$ ipython --no-banner

In [1]: import numpy as np

In [2]: np.set_printoptions(precision=2, suppress=True, linewidth=100)

In [3]: def tidy(a):
   ...:     return np.round(a, 2) + 0
   ...: 

In [4]: A = np.array([[0, 1, 3, -1, -2, 2],
   ...:     [1, -3, 1, 3, 1, -3],
   ...:     [2, 3, 1, 0, -2, 3],
   ...:     [5, -14, 8, 14, 3, -13]])

In [5]: rank = np.linalg.matrix_rank(A)

In [6]: rank
Out[6]: np.int64(3)

In [7]: null = np.linalg.svd(A)[2][rank:].T

In [8]: [int(np.linalg.matrix_rank(np.delete(A, i, axis=0))) for i in range(4)]
Out[8]: [3, 3, 2, 3]

In [9]: tidy(A @ null)
Out[9]: 
array([[0., 0., 0.],
       [0., 0., 0.],
       [0., 0., 0.],
       [0., 0., 0.]])

In [10]: tidy(A @ np.linalg.pinv(A) @ A)
Out[10]: 
array([[  0.,   1.,   3.,  -1.,  -2.,   2.],
       [  1.,  -3.,   1.,   3.,   1.,  -3.],
       [  2.,   3.,   1.,   0.,  -2.,   3.],
       [  5., -14.,   8.,  14.,   3., -13.]])

In [11]: np.allclose(A[:-1].T @ np.linalg.lstsq(A[:-1].T, A[-1])[0], A[-1])
Out[11]: True

In [12]: tidy(np.trace(np.linalg.pinv(A) @ A))
Out[12]: np.float64(3.0)

In [13]: np.linalg.lstsq(A[:-1].T, A[-1])[2]
Out[13]: np.int32(3)

In [14]: blk = np.stack([A, -1 * A, A[::-1]])

In [15]: blk.sum(axis=0)
Out[15]: 
array([[  5, -14,   8,  14,   3, -13],
       [  2,   3,   1,   0,  -2,   3],
       [  1,  -3,   1,   3,   1,  -3],
       [  0,   1,   3,  -1,  -2,   2]])

In [16]: np.linalg.matrix_rank(blk.reshape(3, -1))
Out[16]: np.int64(2)

In [17]: np.linalg.matrix_rank(blk)
Out[17]: array([3, 3, 3])

In [18]: U, sigma, VT = np.linalg.svd(A)

In [19]: V = VT[:(sigma > 1e-8).sum()]

In [20]: rng = np.random.default_rng(136213)

In [21]: x = A[3] + -3 * A[0] + rng.integers(2) * np.eye(6)[2]

In [22]: x
Out[22]: array([  5., -17.,  -1.,  17.,   9., -19.])

In [23]: np.allclose(V.T @ V @ x, x)
Out[23]: True

In [24]: tidy(np.linalg.norm(x - V.T @ V @ x))
Out[24]: np.float64(0.0)
